>>> import numpy as np
>>> np.set_printoptions(suppress=True, linewidth=100)
>>> m1 = np.load("mat.npy")
>>> print(m1)
[[1 3 0]
 [1 3 0]
 [0 0 0]
 [0 0 0]
 [3 3 2]
 [0 0 0]
 [3 3 2]
 [0 0 0]
 [1 3 0]
 [0 0 0]
 [2 3 0]
 [1 3 0]
 [1 3 0]]
>>> Xs = (m1 - m1.mean(axis=0)) / m1.std(axis=0)
>>> print(np.argwhere(np.abs(Xs) > 2))
[[4 2]
 [6 2]]
>>> beta = np.linalg.lstsq(np.delete(Xs, 0, axis=1), Xs[:, 0])[0]
>>> print(np.abs(beta).argmax())
1
>>> print(round(float(1 - np.var(Xs[:, 0] - np.delete(Xs, 0, axis=1) @ beta)), 2))
0.94
>>> print(beta.round(2))
[0.55 0.64]
>>> z = m1[:, 0] > np.median(m1[:, 0])
>>> r0 = m1[z].mean(axis=0) - m1[~z].mean(axis=0)
>>> print(((m1 - m1.mean(axis=0)) @ r0 > 0).astype(int))
[1 1 0 0 1 0 1 0 1 0 1 1 1]
>>> print(round(float((((m1 - m1.mean(axis=0)) @ r0 > 0) == z).mean()), 2))
0.62
>>> print(np.argsort(-np.abs(r0).round(6), kind="stable"))
[0 1 2]
>>> K = np.load("out1.npy")
>>> print(K)
[[0 1 0]
 [1 0 0]
 [0 0 0]]
>>> # rank 2
>>> print(np.all(np.linalg.eigvalsh(K) > 0))
False
>>> print([round(float(np.linalg.det(K[:i, :i])), 2) + 0 for i in range(1, 4)])
[0.0, -1.0, 0.0]
>>> print(round(np.linalg.eigvalsh(K).min(), 2))
-1.0
>>> print(np.round(np.linalg.pinv(K), 2))
[[0. 1. 0.]
 [1. 0. 0.]
 [0. 0. 0.]]
>>> print(K[:, 2] @ K[:, 0])
0
>>> print(K @ K.T)
[[1 0 0]
 [0 1 0]
 [0 0 0]]
>>> r = np.linalg.matrix_rank(K)
>>> print(r)
2
>>> null = np.linalg.svd(K)[2][r:].T
>>> print(null[:, 0] / null[np.abs(null[:, 0]).round(6).argmax(), 0])
[0. 0. 1.]
>>> print(np.allclose(K @ null, 0))
True
>>> print([int(np.linalg.matrix_rank(np.delete(K, i, axis=0))) for i in range(3)])
[1, 1, 2]
>>> rng = np.random.default_rng(72)
>>> z = rng.permutation(3)
>>> print(z)
[2 1 0]
>>> out = K[z][:, z]
>>> print(np.round(np.sort(np.abs(np.linalg.eigvals(out))), 2))
[0. 1. 1.]
>>> print(np.trace(out))
0
>>> print(out)
[[0 0 0]
 [0 0 1]
 [0 1 0]]
>>> print(np.allclose(out, K))
False
>>> feats = np.load("w.npy")
>>> print(feats)
[[-1 -2 -2 -2]
 [-1 -2 -2 -2]]
>>> out = feats[0, 0] * feats[1:] - np.outer(feats[1:, 0], feats[0])
>>> print(out)
[[0 0 0 0]]
>>> print(np.linalg.matrix_rank(out), np.linalg.matrix_rank(feats))
0 1
>>> print(feats[:, 0] / feats[0, 0])
[1. 1.]
>>> arr = np.load("data.npy")
>>> print(arr)
[[ 1  1  1  1 -1 -1 -1 -1]
 [ 1 -1 -1  1 -1  1  1 -1]
 [ 1  1 -1 -1 -1 -1  1  1]]
>>> out = arr / np.sqrt((arr ** 2).mean(axis=1, keepdims=True))
>>> print(out[2])
[ 1.  1. -1. -1. -1. -1.  1.  1.]
>>> print(round(np.linalg.norm(arr, "nuc"), 2))
8.49
>>> print(arr[1] @ arr[2])
0
>>> print(np.round(np.linalg.norm(arr, 1), 2), round(np.linalg.norm(arr, np.inf), 2))
3.0 8.0
>>> print(np.linalg.norm(arr, axis=1).argmax())
0
>>> print(round(np.linalg.norm(arr[1], 1), 2), round(float(np.linalg.norm(arr[1], np.inf)), 2))
8.0 1.0
>>> print(round(float(np.linalg.norm(arr[1] - arr[2])), 2))
4.0
>>> print(np.round(np.linalg.norm(arr, axis=1), 2))
[2.83 2.83 2.83]
>>> def softmax(z):
...     e = np.exp(z - z.max(axis=-1, keepdims=True))
...     return e / e.sum(axis=-1, keepdims=True)
... 
>>> print(np.round(softmax(10 * arr[0]), 2) + 0)
[0.25 0.25 0.25 0.25 0.   0.   0.   0.  ]
>>> print(np.round(softmax(arr[0]), 2))
[0.22 0.22 0.22 0.22 0.03 0.03 0.03 0.03]
>>> S = arr @ arr.T / np.sqrt(8)
>>> print(np.round(softmax(S)[0] @ arr, 2))
[ 1.    0.89  0.79  0.89 -1.   -0.89 -0.79 -0.89]
>>> print(arr - arr[0])
[[ 0  0  0  0  0  0  0  0]
 [ 0 -2 -2  0  0  2  2  0]
 [ 0  0 -2 -2  0  0  2  2]]
>>> print(np.linalg.matrix_rank(arr))
3
>>> print(np.diff(arr, axis=0))
[[ 0 -2 -2  0  0  2  2  0]
 [ 0  2  0 -2  0 -2  0  2]]
>>> print(np.round(arr.mean(axis=0), 2))
[ 1.    0.33 -0.33  0.33 -1.   -0.33  0.33 -0.33]
>>> print(arr.shape)
(3, 8)
>>> print(arr.sum(axis=1))
[0 0 0]
>>> arr @ arr
Traceback (most recent call last):
  File "<python-input-66>", line 1, in <module>
    arr @ arr
    ~~~~^~~~~
ValueError: matmul: Input operand 1 has a mismatch in its core dimension 0, with gufunc signature (n?,k),(k,m?)->(n?,m?) (size 3 is different from 8)
>>> G = arr.T @ arr
>>> print(G)
[[ 3  1 -1  1 -3 -1  1 -1]
 [ 1  3  1 -1 -1 -3 -1  1]
 [-1  1  3  1  1 -1 -3 -1]
 [ 1 -1  1  3 -1  1 -1 -3]
 [-3 -1  1 -1  3  1 -1  1]
 [-1 -3 -1  1  1  3  1 -1]
 [ 1 -1 -3 -1 -1  1  3  1]
 [-1  1 -1 -3  1 -1  1  3]]
>>> print(np.linalg.matrix_rank(G))
3
>>> print(np.allclose(G, G.T))
True
>>> print(np.diag(G))
[3 3 3 3 3 3 3 3]
>>> mat = np.load("run18.npy")
>>> print(mat)
[[ -4  -8  -2 -12 -24  -6]
 [ -6   9  -7 -18  27 -21]
 [  6  -6   1  18 -18   3]
 [ -4  -8  -2   0   0   0]
 [ -6   9  -7   0   0   0]
 [  6  -6   1   0   0   0]]
>>> print((mat - mat.T) / 2)
[[  0.   -1.   -4.   -4.   -9.   -6. ]
 [  1.    0.   -0.5  -5.    9.   -7.5]
 [  4.    0.5   0.   10.   -5.5   1. ]
 [  4.    5.  -10.    0.    0.    0. ]
 [  9.   -9.    5.5   0.    0.    0. ]
 [  6.    7.5  -1.    0.    0.    0. ]]
>>> print(np.round(np.sort(np.abs(np.linalg.eigvals(mat))), 2))
[ 7.14  7.14 12.63 12.63 19.76 34.93]
>>> print(np.linalg.matrix_power(mat, 3))
[[  2324  -7280   1078   3984 -12480   1848]
 [ -7602  17241  -7777 -13032  29556 -13332]
 [  5334  -9114   5257   9144 -15624   9012]
 [  1328  -4160    616    996  -3120    462]
 [ -4344   9852  -4444  -3258   7389  -3333]
 [  3048  -5208   3004   2286  -3906   2253]]
>>> mat.inv()
Traceback (most recent call last):
  File "<python-input-77>", line 1, in <module>
    mat.inv()
    ^^^^^^^
AttributeError: 'numpy.ndarray' object has no attribute 'inv'
>>> assert mat == mat.T
Traceback (most recent call last):
  File "<python-input-78>", line 1, in <module>
    assert mat == mat.T
           ^^^^^^^^^^^^
ValueError: The truth value of an array with more than one element is ambiguous. Use a.any() or a.all()
>>> print(np.allclose(mat, mat.T))
False
>>> print(np.round(np.abs(np.linalg.eigvals(mat)).max(), 2))
34.93
>>> print((mat + mat.T) / 2)
[[ -4.   -7.    2.   -8.  -15.    0. ]
 [ -7.    9.   -6.5 -13.   18.  -13.5]
 [  2.   -6.5   1.    8.  -12.5   2. ]
 [ -8.  -13.    8.    0.    0.    0. ]
 [-15.   18.  -12.5   0.    0.    0. ]
 [  0.  -13.5   2.    0.    0.    0. ]]
>>> print(np.trace(mat))
6
>>> out = mat + rng.integers(-2, 3, (6, 5)) @ rng.integers(-2, 3, (5, 6))
>>> print(out)
[[ -3  -2   2 -12 -24  -1]
 [ -8   9 -14 -16  29 -23]
 [  0  -4  -3  18 -10  -5]
 [ -7  -7  -5  -6  -6   1]
 [ -3  10  -6   2  -4   7]
 [  1  -4   2  -2   2  -2]]
>>> print(np.round(np.linalg.svd(out - mat, compute_uv=False), 2) + 0)
[17.98  9.86  8.75  6.32  1.97  0.  ]
>>> print(np.linalg.matrix_rank(out - mat, tol=1e-8))
5
>>> W1 = np.array([[1, 1, -1, 1, -2],
...     [-2, -1, -2, 1, 1],
...     [1, 0, -1, 1, -1],
...     [-2, 0, 1, -1, -2],
...     [2, 2, -1, -2, 2],
...     [0, 0, 1, -1, 2]])
>>> beta = np.array([-4, 4, 0, 5, 1])
>>> act = np.maximum(out @ W1 + beta, 0)
>>> print(np.round((act > 0).mean(axis=0), 2))
[0.33 0.33 0.67 0.83 0.5 ]
>>> C = np.array([[-3, 1, 1], [-3, 1, -3], [3, -3, 0], [-3, -1, -2], [2, 1, -1]])
>>> print(act @ C)
[[-141 -111 -126]
 [-105  175 -173]
 [  87 -107  -10]
 [ 102  -69  -21]
 [  41   14  -35]
 [ -96   24  -32]]
>>> E = np.load("case0.npy")
>>> print(E)
[[-10   0  -2]
 [  0   0   0]
 [  5   0   1]
 [ 10   0   2]]
>>> # column 0 is much longer than the rest
>>> out = E + rng.integers(-2, 3, (4, 1)) @ rng.integers(-2, 3, (1, 3))
>>> print(out)
[[-10   0  -2]
 [  2  -2   0]
 [  5   0   1]
 [ 10   0   2]]
>>> print(np.abs(out - E).sum(axis=1))
[0 4 0 0]
>>> print(out - E)
[[ 0  0  0]
 [ 2 -2  0]
 [ 0  0  0]
 [ 0  0  0]]
>>> print(E[3] @ E[0])
-104
>>> print(np.linalg.norm(E, axis=1).argmax())
0
>>> print(round(float(np.linalg.norm(E, 1)), 2), round(float(np.linalg.norm(E, np.inf)), 2))
25.0 12.0
>>> print(np.round(np.linalg.norm(E, axis=0), 2))
[15.  0.  3.]
>>> print(np.round(np.linalg.norm(E[3], 1), 2), round(np.linalg.norm(E[3], np.inf), 2))
12.0 10.0
>>> ang = np.deg2rad(120)
>>> M = np.eye(3)
>>> M[np.ix_([0, 1], [0, 1])] = [[np.cos(ang), -np.sin(ang)], [np.sin(ang), np.cos(ang)]]
>>> print(M.round(2))
[[-0.5  -0.87  0.  ]
 [ 0.87 -0.5   0.  ]
 [ 0.    0.    1.  ]]
>>> left, sigma, Vt = np.linalg.svd(M, full_matrices=False)
>>> print(np.allclose(left * sigma @ Vt, M))
True
>>> print(np.round(left.T @ left, 2) + 0)
[[1. 0. 0.]
 [0. 1. 0.]
 [0. 0. 1.]]
>>> print(np.round(np.sqrt((sigma ** 2).sum()), 2), round(float(np.linalg.norm(M)), 2))
1.73 1.73
>>> print((sigma > 1e-8).sum())
3
>>> print(np.round(np.cumsum(sigma ** 2) / np.sum(sigma ** 2), 2))
[0.33 0.67 1.  ]
>>> x0 = np.array([1, 3, 0])
>>> print(np.round(np.sort(np.abs(np.degrees(np.angle(np.linalg.eigvals(M))))), 2))
[  0. 120. 120.]
>>> print(round(np.linalg.norm(x0), 2), np.round(np.linalg.norm(M @ x0), 2))
3.16 3.16
>>> print(M.T @ (M @ x0))
[1. 3. 0.]
>>> data = np.load("block9.npy")
>>> print(data)
[[  1.11  -0.22 -10.96]
 [ -0.28   0.28 -14.23]
 [ -2.78   0.07   6.5 ]
 [ -1.37   0.2   13.79]
 [  1.46   0.08  27.83]
 [ -0.09  -0.01   4.92]
 [ -4.23   0.15   3.96]
 [  1.85   0.39 -10.55]
 [  0.69  -0.27   3.27]
 [  5.28   0.66   4.  ]
 [  0.11   0.06 -10.18]
 [ -0.04   0.73   0.24]
 [  0.09   0.09   9.19]
 [ -0.35  -0.83  -0.17]
 [ -2.66  -0.01  14.46]]
>>> # column 2 is much longer than the rest
>>> print(round(float(np.linalg.norm(data, 1)), 2), round(float(np.linalg.norm(data, np.inf)), 2))
134.25 29.37
>>> print(np.round(np.linalg.norm(data, 2), 2))
43.66
